$ ipython --no-banner

In [1]: import numpy as np

In [2]: np.set_printoptions(precision=2, suppress=True, linewidth=160, sign=" ")

In [3]: tidy = lambda a: np.round(a, 2) + 0

In [4]: M2 = np.array([[-3, -2, -3], [3, -1, 3], [2, -2, -2]])

In [5]: M = np.tril(M2)

In [6]: print(M)
[[-3  0  0]
 [ 3 -1  0]
 [ 2 -2 -2]]

In [7]: # triangular

In [8]: M2 = M[0, 0] * M[1:] - np.outer(M[1:, 0], M[0])

In [9]: print(M2)
[[ 0  3  0]
 [ 0  6  6]]

In [10]: print(np.flatnonzero(~M2.round(6).any(axis=1)))
[]

In [11]: print(tidy(M[:, 0] / M[0, 0]))
[ 1.   -1.   -0.67]

In [12]: evals, V = np.linalg.eig(M)

In [13]: print(tidy(np.sort(np.linalg.eigvals(np.linalg.inv(M)))))
[-1.   -0.5  -0.33]

In [14]: print(tidy(np.sort(np.linalg.eigvals(M @ M))))
[ 1.  4.  9.]

In [15]: print(np.prod(evals))
-6.0

In [16]: rng = np.random.default_rng(533)

In [17]: lab = rng.permutation(3)

In [18]: M2 = M[:, lab] * rng.choice([-1, 1], 3)

In [19]: print(M2)
[[ 0 -3  0]
 [ 0  3  1]
 [-2  2  2]]

In [20]: left, _, Vt = np.linalg.svd(M.T @ M2)

In [21]: print(tidy(left @ Vt))
[[ 0.  1.  0.]
 [ 0.  0. -1.]
 [ 1.  0.  0.]]

In [22]: print(lab)
[ 2  0  1]

In [23]: print(tidy(np.linalg.norm(M2[0] - M2[2])))
5.74

In [24]: print(tidy(np.linalg.norm(M2, axis=0)))
[ 2.    4.69  2.24]

In [25]: print(tidy(np.linalg.norm(M2, 2)))
5.07

In [26]: print(tidy(np.linalg.norm(M2[0], 1)), tidy(np.linalg.norm(M2[0], np.inf)))
3.0 3.0
